$ python3 -q
>>> import numpy as np
>>> np.set_printoptions(precision=3, suppress=True, linewidth=160, floatmode="fixed")
>>> K = np.load("w.npy")
>>> K
array([[ 2,  0,  0,  0],
       [ 0,  1,  0,  0],
       [ 0,  0, -2,  0],
       [ 0,  0,  0, -3]])
>>> # splits into 4 blocks
>>> np.linalg.eigvals(K)
array([ 2.000,  1.000, -2.000, -3.000])
>>> round(float(np.linalg.eigvals(K).sum().real), 3)
-2.0
>>> rng = np.random.default_rng(9003)
>>> z = rng.permutation(4)
>>> out = K[:, z] * rng.choice([-1, 1], 4)
>>> out
array([[-2,  0,  0,  0],
       [ 0,  0,  1,  0],
       [ 0,  0,  0,  2],
       [ 0, -3,  0,  0]])
>>> U, _, VT = np.linalg.svd(K.T @ out)
>>> np.linalg.lstsq(K, out)[0]
array([[-1.000,  0.000,  0.000,  0.000],
       [ 0.000,  0.000,  1.000,  0.000],
       [ 0.000,  0.000,  0.000, -1.000],
       [ 0.000,  1.000,  0.000,  0.000]])
>>> z
array([0, 3, 1, 2])
>>> arr = np.array([[-0.7, -4.0, -0.1, 1.9],
...     [0.3, 24.0, -1.0, -0.7],
...     [1.7, 24.0, -0.4, 0.2],
...     [0.9, -18.0, 0.9, 0.0]])
>>> O, R = np.linalg.qr(arr)
>>> O.shape, R.shape
((4, 4), (4, 4))
>>> np.abs(np.diag(R))
array([ 2.069, 34.818,  0.173,  1.929])
>>> def softmax(z):
...     e = np.exp(z - z.max(axis=-1, keepdims=True))
...     return e / e.sum(axis=-1, keepdims=True)
... 
>>> softmax(arr[0] + -1)
array([0.061, 0.002, 0.112, 0.825])
>>> softmax(arr[0])
array([0.061, 0.002, 0.112, 0.825])
>>> softmax(arr).sum(axis=1)
array([1.000, 1.000, 1.000, 1.000])
>>> S = arr @ arr.T / np.sqrt(4)
>>> np.round(softmax(S), 3) + 0
array([[0.000, 0.000, 0.000, 1.000],
       [0.000, 0.600, 0.400, 0.000],
       [0.000, 0.239, 0.761, 0.000],
       [0.000, 0.000, 0.000, 1.000]])
>>> softmax(S).round(6).argmax(axis=1)
array([3, 1, 2, 3])
>>> np.round(softmax(S + np.triu(np.full(S.shape, -np.inf), 1)), 3) + 0
array([[1.000, 0.000, 0.000, 0.000],
       [0.000, 1.000, 0.000, 0.000],
       [0.000, 0.239, 0.761, 0.000],
       [0.000, 0.000, 0.000, 1.000]])
>>> f = np.array([3, 2, 1, 2])
>>> out = arr + np.outer(f, np.eye(4)[1])
>>> np.linalg.matrix_rank(out - arr)
np.int64(1)
>>> np.linalg.matrix_rank(np.linalg.inv(out) - np.linalg.inv(arr), tol=1e-8)
np.int64(1)
>>> out
array([[ -0.700,  -1.000,  -0.100,   1.900],
       [  0.300,  26.000,  -1.000,  -0.700],
       [  1.700,  25.000,  -0.400,   0.200],
       [  0.900, -16.000,   0.900,   0.000]])
>>> out = arr / np.linalg.norm(arr, axis=1, keepdims=True)
>>> gram = out @ out.T
>>> (gram - 2 * np.eye(4)).round(6).argmax(axis=1)
array([3, 2, 1, 0])
>>> (np.abs(gram) > 0.9).astype(int)
array([[1, 1, 0, 0],
       [1, 1, 1, 1],
       [0, 1, 1, 1],
       [0, 1, 1, 1]])
>>> gram
array([[ 1.000, -0.904, -0.897,  0.881],
       [-0.904,  1.000,  0.997, -0.998],
       [-0.897,  0.997,  1.000, -0.992],
       [ 0.881, -0.998, -0.992,  1.000]])
>>> gram[0]
array([ 1.000, -0.904, -0.897,  0.881])
>>> np.linalg.norm(out, axis=1)
array([1.000, 1.000, 1.000, 1.000])
>>> E = np.load("data.npy")
>>> E
array([[2.000, 1.000, 0.000, 0.000],
       [0.000, 2.000, 1.000, 0.000],
       [0.000, 0.000, 2.000, 1.000],
       [0.000, 0.000, 0.000, 2.000]])
>>> # triangular
>>> vec = np.array([5, 7, 8, 3])
>>> rhs = E @ vec
>>> rhs
array([17.000, 22.000, 19.000,  6.000])
>>> np.linalg.solve(E, rhs + E[:, 1])
array([5.000, 8.000, 8.000, 3.000])
>>> O, R = np.linalg.qr(E)
>>> R
array([[2.000, 1.000, 0.000, 0.000],
       [0.000, 2.000, 1.000, 0.000],
       [0.000, 0.000, 2.000, 1.000],
       [0.000, 0.000, 0.000, 2.000]])
>>> O.T @ O
array([[1.000, 0.000, 0.000, 0.000],
       [0.000, 1.000, 0.000, 0.000],
       [0.000, 0.000, 1.000, 0.000],
       [0.000, 0.000, 0.000, 1.000]])
>>> np.abs(np.diag(R))
array([2.000, 2.000, 2.000, 2.000])
>>> O @ R
array([[2.000, 1.000, 0.000, 0.000],
       [0.000, 2.000, 1.000, 0.000],
       [0.000, 0.000, 2.000, 1.000],
       [0.000, 0.000, 0.000, 2.000]])
>>> abs(R[0, 0]), np.round(np.linalg.norm(E[:, 0]), 3)
(np.float64(2.0), np.float64(2.0))
>>> np.allclose(R.T @ R, E.T @ E)
True
